In [1]: import numpy as np

In [2]: import numpy.linalg as la

In [3]: np.set_printoptions(precision=1, suppress=True, linewidth=200)

In [4]: K = np.loadtxt("arr.csv", delimiter=",")

In [5]: K
Out[5]: 
array([[-8., -6., -8., -6.],
       [ 2.,  9.,  2.,  9.],
       [-8., -6., -8., -6.],
       [ 2.,  9.,  2.,  9.]])

In [6]: K.sum(axis=0)
Out[6]: array([-12.,   6., -12.,   6.])

In [7]: np.abs(K).max()
Out[7]: np.float64(9.0)

In [8]: K.mean(axis=0)
Out[8]: array([-3. ,  1.5, -3. ,  1.5])

In [9]: print(round(la.norm(K), 1))
27.2

In [10]: np.unravel_index(np.abs(K).argmax(), K.shape)
Out[10]: (np.int64(1), np.int64(1))

In [11]: la.matrix_rank(K)
Out[11]: np.int64(2)

In [12]: np.count_nonzero(K)
Out[12]: np.int64(16)

In [13]: K.sum(axis=1)
Out[13]: array([-28.,  22., -28.,  22.])

In [14]: P = np.triu(np.array([[-1, 0, 0, 2], [-3, -2, -2, 0], [-1, -2, 0, 1], [-2, -2, 2, -1]]), 1) + np.eye(4)

In [15]: A2 = P @ K @ la.inv(P)

In [16]: print(la.matrix_rank(A2))
2

In [17]: np.round(np.poly(A2), 1) + 0
Out[17]: array([   1.,   -2., -240.,    0.,    0.])

In [18]: rng = np.random.default_rng(568511)

In [19]: labels = rng.permutation(4)

In [20]: labels
Out[20]: array([2, 0, 1, 3])

In [21]: A2 = K[labels][:, labels]

In [22]: print(np.diag(A2))
[-8. -8.  9.  9.]

In [23]: np.round(np.sort(np.abs(la.eigvals(A2))), 1) + 0
Out[23]: array([ 0. ,  0. , 14.5, 16.5])

In [24]: round(la.norm(K, 2) / la.norm(K), 1)
Out[24]: np.float64(0.9)

In [25]: la.cond(K) > 100
Out[25]: np.True_

In [26]: [round(float(x), 1) for x in la.svd(K, compute_uv=False)[:3]]
Out[26]: [25.5, 9.4, 0.0]

In [27]: np.argsort(-la.norm(K, axis=0).round(6), kind="stable")[:3]
Out[27]: array([1, 3, 0])

In [28]: Uu, sigma, vt = la.svd(K)

In [29]: vecs = vt[:(sigma > 1e-8).sum()]

In [30]: vec = K[1] + 2 * K[2] + rng.integers(2) * np.eye(4)[0]

In [31]: print(vec)
[-13.  -3. -14.  -3.]

In [32]: round(la.norm(vec - vecs.T @ vecs @ vec), 1)
Out[32]: np.float64(0.7)

In [33]: np.diag(vecs.T @ vecs)
Out[33]: array([0.5, 0.5, 0.5, 0.5])

In [34]: A = np.loadtxt("test15.csv", delimiter=",")

In [35]: print(A)
[[-13.2  12.2  16.9 -23.   -5.9]
 [ -5.2   6.4   7.   -8.5  -2.2]
 [-10.9  -3.1  10.4 -17.6  -8.4]
 [-10.4   3.6  11.5 -17.3  -6.1]]

In [36]: Uu, sigma, vt = la.svd(A)

In [37]: np.argmax(sigma[:-1] / (sigma[1:] + 1e-6)) + 1
Out[37]: np.int64(2)

In [38]: A2 = Uu[:, :2] @ np.diag(sigma[:2]) @ vt[:2]

In [39]: round(float(la.norm(A - A2) / la.norm(A)), 1)
Out[39]: 0.0

In [40]: la.matrix_rank(A, rtol=0.05)
Out[40]: np.int64(2)

In [41]: E = np.load("out2.npy")

In [42]: E.round(1) + 0
Out[42]: 
array([[ 0.2, -0.1,  0.2, -0.1, -0.3],
       [-0.1,  0.5, -0.3, -0.4,  0. ],
       [ 0.2, -0.3,  0.4,  0.1, -0.3],
       [-0.1, -0.4,  0.1,  0.4,  0.3],
       [-0.3,  0. , -0.3,  0.3,  0.6]])

In [43]: # applying it twice changes nothing

In [44]: evals, vecs = la.eigh(E)

In [45]: vec = np.array([1, 4, 5, 0, 2])

In [46]: np.round(vec @ E @ vec / (vec @ vec), 1), round(float(evals[0]), 1), round(float(evals[-1]), 1)
Out[46]: (np.float64(0.0), -0.0, 1.0)

In [47]: np.round(vecs * np.abs(evals) @ vecs.T, 1) + 0
Out[47]: 
array([[ 0.2, -0.1,  0.2, -0.1, -0.3],
       [-0.1,  0.5, -0.3, -0.4,  0. ],
       [ 0.2, -0.3,  0.4,  0.1, -0.3],
       [-0.1, -0.4,  0.1,  0.4,  0.3],
       [-0.3,  0. , -0.3,  0.3,  0.6]])

In [48]: np.round(vecs * np.maximum(evals, 0) @ vecs.T, 1) + 0
Out[48]: 
array([[ 0.2, -0.1,  0.2, -0.1, -0.3],
       [-0.1,  0.5, -0.3, -0.4,  0. ],
       [ 0.2, -0.3,  0.4,  0.1, -0.3],
       [-0.1, -0.4,  0.1,  0.4,  0.3],
       [-0.3,  0. , -0.3,  0.3,  0.6]])

In [49]: print(np.round((E + E.T) / 2, 1) + 0)
[[ 0.2 -0.1  0.2 -0.1 -0.3]
 [-0.1  0.5 -0.3 -0.4  0. ]
 [ 0.2 -0.3  0.4  0.1 -0.3]
 [-0.1 -0.4  0.1  0.4  0.3]
 [-0.3  0.  -0.3  0.3  0.6]]

In [50]: print(round(float(np.trace(E)), 1))
2.0

In [51]: print(np.round(E @ E, 1) + 0)
[[ 0.2 -0.1  0.2 -0.1 -0.3]
 [-0.1  0.5 -0.3 -0.4  0. ]
 [ 0.2 -0.3  0.4  0.1 -0.3]
 [-0.1 -0.4  0.1  0.4  0.3]
 [-0.3  0.  -0.3  0.3  0.6]]

In [52]: np.round(np.abs(la.eigvals(E)).max(), 1)
Out[52]: np.float64(1.0)

In [53]: Uu, sigma, vt = la.svd(E)

In [54]: np.argmax(sigma[:-1] / (sigma[1:] + 1e-6)) + 1
Out[54]: np.int64(2)

In [55]: sigma.round(1) + 0
Out[55]: array([1., 1., 0., 0., 0.])

In [56]: A2 = Uu[:, :2] @ np.diag(sigma[:2]) @ vt[:2]

In [57]: print(round(la.norm(E - A2, 2), 1), np.round(sigma[2], 1))
0.0 0.0

In [58]: la.matrix_rank(E, rtol=0.05)
Out[58]: np.int64(2)

In [59]: la.matrix_rank(A2)
Out[59]: np.int64(2)

In [60]: la.norm(E, axis=1)
Out[60]: array([0.4, 0.7, 0.6, 0.6, 0.7])

In [61]: evals, vecs = la.eigh(E)

In [62]: round(evals.sum(), 1), round(np.trace(E), 1)
Out[62]: (np.float64(2.0), np.float64(2.0))

In [63]: np.round(vecs.T @ vecs, 1) + 0
Out[63]: 
array([[1., 0., 0., 0., 0.],
       [0., 1., 0., 0., 0.],
       [0., 0., 1., 0., 0.],
       [0., 0., 0., 1., 0.],
       [0., 0., 0., 0., 1.]])

In [64]: print(np.unique(evals.round(6) + 0, return_counts=True)[1])
[3 2]

In [65]: np.round(vecs.T @ E @ vecs, 1) + 0
Out[65]: 
array([[0., 0., 0., 0., 0.],
       [0., 0., 0., 0., 0.],
       [0., 0., 0., 0., 0.],
       [0., 0., 0., 1., 0.],
       [0., 0., 0., 0., 1.]])

In [66]: feats = np.load("layer3.npy")

In [67]: print(feats)
[[ 0. -1.  0. -1.]
 [-1.  0.  0. -1.]
 [ 0.  0.  0.  0.]
 [-1. -1.  0.  0.]]

In [68]: Uu, sigma, vt = la.svd(feats)

In [69]: sigma
Out[69]: array([2., 1., 1., 0.])

In [70]: A2 = Uu[:, :3] @ np.diag(sigma[:3]) @ vt[:3]

In [71]: np.round(la.norm(feats - A2) / la.norm(feats), 1)
Out[71]: np.float64(0.0)

In [72]: print(la.matrix_rank(A2))
3

In [73]: A2.round(1) + 0
Out[73]: 
array([[ 0., -1.,  0., -1.],
       [-1.,  0.,  0., -1.],
       [ 0.,  0.,  0.,  0.],
       [-1., -1.,  0.,  0.]])

In [74]: round(float(la.norm(feats - A2, 2)), 1), sigma[3]
Out[74]: (0.0, np.float64(0.0))

In [75]: round(la.det(feats.T), 1)
Out[75]: np.float64(0.0)

In [76]: np.round(np.poly(feats), 1) + 0
Out[76]: array([ 1.,  0., -3.,  2.,  0.])

In [77]: np.round(la.det(feats[::-1]), 1)
Out[77]: np.float64(0.0)

In [78]: la.eigvals(feats)
Out[78]: array([ 1., -2.,  1.,  0.])

In [79]: np.einsum("ii->", feats)
Out[79]: np.float64(0.0)

In [80]: arr = np.load("a.npy")

In [81]: arr
Out[81]: 
array([[ 0.9,  3.8,  2.7, -0.2,  1.4],
       [ 0.4, -0.3, -4.4, -2.2, -0.8],
       [-3.8,  0.4,  0.3, -0.8, -3.1],
       [-1.9,  3.7, -1.3, -2.4, -0.5],
       [ 1.4,  1. ,  3. , -3.3,  1.4],
       [-0.3, -3. ,  3.5,  1.7,  0.9],
       [-1.3,  2.1, -3.7, -0.9,  2.1],
       [-0.1,  4.8, -1. ,  0.6,  0.6],
       [-2. ,  4.4,  0.4,  0.2,  1.1],
       [-1.6, -4.6, -0.5, -0.2,  1.1],
       [-1.4,  0.2,  3.7,  2.9,  0.8],
       [-1.3, -1.5,  3.2,  0.9,  3.2],
       [ 1.4,  3.5,  1.5,  2.9, -0.6],
       [ 1.5,  0.8,  3.7,  2.8, -0.6],
       [ 3.9,  2.4, -0.6,  0. ,  1.9],
       [-1.9,  1.1,  1.4,  3.6,  2.2],
       [ 0.6, -0.8,  2.7,  4.1,  0. ],
       [ 2.4,  0.6, -2.4,  3.6,  0. ],
       [ 2.4, -2.7, -1.1,  1.8, -2.8],
       [ 2.5, -0.7,  1.2,  3.4,  2.3],
       [ 0.9, -3.4, -1.9,  2.9,  1. ],
       [ 1.1, -1.5,  2.4, -2.9, -2.7],
       [-2. , -2.3, -2.6, -1.4,  2.6]])

In [82]: d = la.norm(arr[:, None] - arr[None], axis=-1)

In [83]: d[:5, :5]
Out[83]: 
array([[0. , 8.7, 7.7, 5.7, 4.2],
       [8.7, 0. , 6.9, 5.6, 8. ],
       [7.7, 6.9, 0. , 5.1, 7.8],
       [5.7, 5.6, 5.1, 0. , 6.4],
       [4.2, 8. , 7.8, 6.4, 0. ]])

In [84]: d.shape
Out[84]: (23, 23)

In [85]: la.norm(arr, axis=1)
Out[85]: array([5., 5., 5., 5., 5., 5., 5., 5., 5., 5., 5., 5., 5., 5., 5., 5., 5., 5., 5., 5., 5., 5., 5.])

In [86]: np.unravel_index(d.round(6).argmax(), d.shape)
Out[86]: (np.int64(1), np.int64(10))

In [87]: la.norm(arr - arr.mean(axis=0), axis=1)
Out[87]: array([4.4, 5.9, 5.5, 5.4, 5.1, 4.7, 5.2, 4.7, 4.6, 5.4, 4.2, 4.5, 4.3, 4.3, 4.7, 4.1, 4.3, 4.7, 5.4, 4.2, 5. , 5.6, 5.4])

In [88]: labels = arr[:, 1] > np.median(arr[:, 1])

In [89]: f = arr[labels].mean(axis=0) - arr[~labels].mean(axis=0)

In [90]: (((arr - arr.mean(axis=0)) @ f > 0) == labels).mean()
Out[90]: np.float64(1.0)

In [91]: labels.astype(int)
Out[91]: array([1, 0, 0, 1, 1, 0, 1, 1, 1, 0, 0, 0, 1, 1, 1, 1, 0, 1, 0, 0, 0, 0, 0])

In [92]: f
Out[92]: array([ 0.6,  4.2, -0.2, -0.2,  0.6])

In [93]: m1 = np.array([[1, -3, 9, -27],
    ...:     [1, -2, 4, -8],
    ...:     [1, -1, 1, -1],
    ...:     [1, 0, 0, 0],
    ...:     [1, 1, 1, 1],
    ...:     [1, 2, 4, 8]])

In [94]: Q, r_ = la.qr(m1)

In [95]: print(Q)
[[-0.4 -0.6  0.5 -0.4]
 [-0.4 -0.4 -0.1  0.5]
 [-0.4 -0.1 -0.4  0.3]
 [-0.4  0.1 -0.4 -0.3]
 [-0.4  0.4 -0.1 -0.5]
 [-0.4  0.6  0.5  0.4]]

In [96]: round(float(np.trace(Q @ Q.T)), 1)
Out[96]: 4.0

In [97]: np.round(Q.T @ Q, 1) + 0
Out[97]: 
array([[1., 0., 0., 0.],
       [0., 1., 0., 0.],
       [0., 0., 1., 0.],
       [0., 0., 0., 1.]])

In [98]: print(Q.shape, r_.shape)
(6, 4) (4, 4)

In [99]: print(np.allclose(r_.T @ r_, m1.T @ m1))
True

In [100]: np.abs(np.diag(r_))
Out[100]: array([2.4, 4.2, 6.1, 8. ])

In [101]: vec = np.array([-1, 2, 2, 1])

In [102]: rhs = m1 @ vec

In [103]: try:
     ...:     la.solve(m1, rhs)
     ...: except la.LinAlgError as e:
     ...:     print("failed:", e)
     ...: 
failed: Last 2 dimensions of the array must be square

In [104]: la.solve(m1.T @ m1, m1.T @ rhs)
Out[104]: array([-1.,  2.,  2.,  1.])

In [105]: rhs
Out[105]: array([-16,  -5,  -2,  -1,   4,  19])

In [106]: rhs = rhs + 0.3 * rng.normal(size=6)

In [107]: rhs
Out[107]: array([-15.2,  -4.5,  -2. ,  -1. ,   4. ,  19.1])

In [108]: coef, *_ = la.lstsq(m1, rhs)

In [109]: np.round(m1.T @ (rhs - m1 @ coef), 1) + 0
Out[109]: array([0., 0., 0., 0.])

In [110]: coef
Out[110]: array([-1.1,  1.9,  2.1,  1. ])

In [111]: X = np.load("sample17.npy")

In [112]: X
Out[112]: 
array([[2, 3, 3, 2, 2, 2],
       [2, 2, 3, 3, 2, 2],
       [2, 2, 2, 3, 3, 2],
       [2, 2, 2, 2, 3, 3],
       [3, 2, 2, 2, 2, 3],
       [3, 3, 2, 2, 2, 2]])

In [113]: # rows and columns are dependent

In [114]: A2 = X[0, 0] * X[1:] - np.outer(X[1:, 0], X[0])

In [115]: A2
Out[115]: 
array([[ 0, -2,  0,  2,  0,  0],
       [ 0, -2, -2,  2,  2,  0],
       [ 0, -2, -2,  0,  2,  2],
       [ 0, -5, -5, -2, -2,  0],
       [ 0, -3, -5, -2, -2, -2]])

In [116]: la.matrix_rank(A2), la.matrix_rank(X)
Out[116]: (np.int64(4), np.int64(5))

In [117]: J = np.load("m.npy")

In [118]: J
Out[118]: 
array([[ 0,  2, -2,  6,  5],
       [ 0,  0, -1, -6,  8],
       [ 0,  0,  0,  4,  4],
       [ 0,  0,  0,  0,  1],
       [ 0,  0,  0,  0,  0]])

In [119]: # rows and columns are dependent

In [120]: P = np.triu(np.array([[5, -4, -1, 3, 1],
     ...:     [1, 3, -1, 5, -2],
     ...:     [-5, -2, -2, 1, 5],
     ...:     [5, -3, -3, 5, -2],
     ...:     [-5, 4, 0, -3, -3]]), 1) + np.eye(5)

In [121]: A2 = P @ J @ la.inv(P)

In [122]: np.poly(A2)
Out[122]: array([1., 0., 0., 0., 0., 0.])

In [123]: A2 = np.array([[2, 1, 1], [2, -1, -1], [0, 1, -2], [0, 2, 0], [1, 2, 2]])

In [124]: J @ A2
Out[124]: 
array([[ 9, 18, 12],
       [ 8,  3, 18],
       [ 4, 16,  8],
       [ 1,  2,  2],
       [ 0,  0,  0]])

In [125]: print(np.einsum("ij,ij->i", J, J))
[ 69 101  32   1   0]

In [126]: la.matrix_rank(J @ A2)
Out[126]: np.int64(3)

In [127]: np.einsum("ij->j", J)
Out[127]: array([ 0,  2, -3,  4, 18])

In [128]: A2 @ J
Traceback (most recent call last):
  Cell In[128], line 1
    A2 @ J
ValueError: matmul: Input operand 1 has a mismatch in its core dimension 0, with gufunc signature (n?,k),(k,m?)->(n?,m?) (size 5 is different from 3)
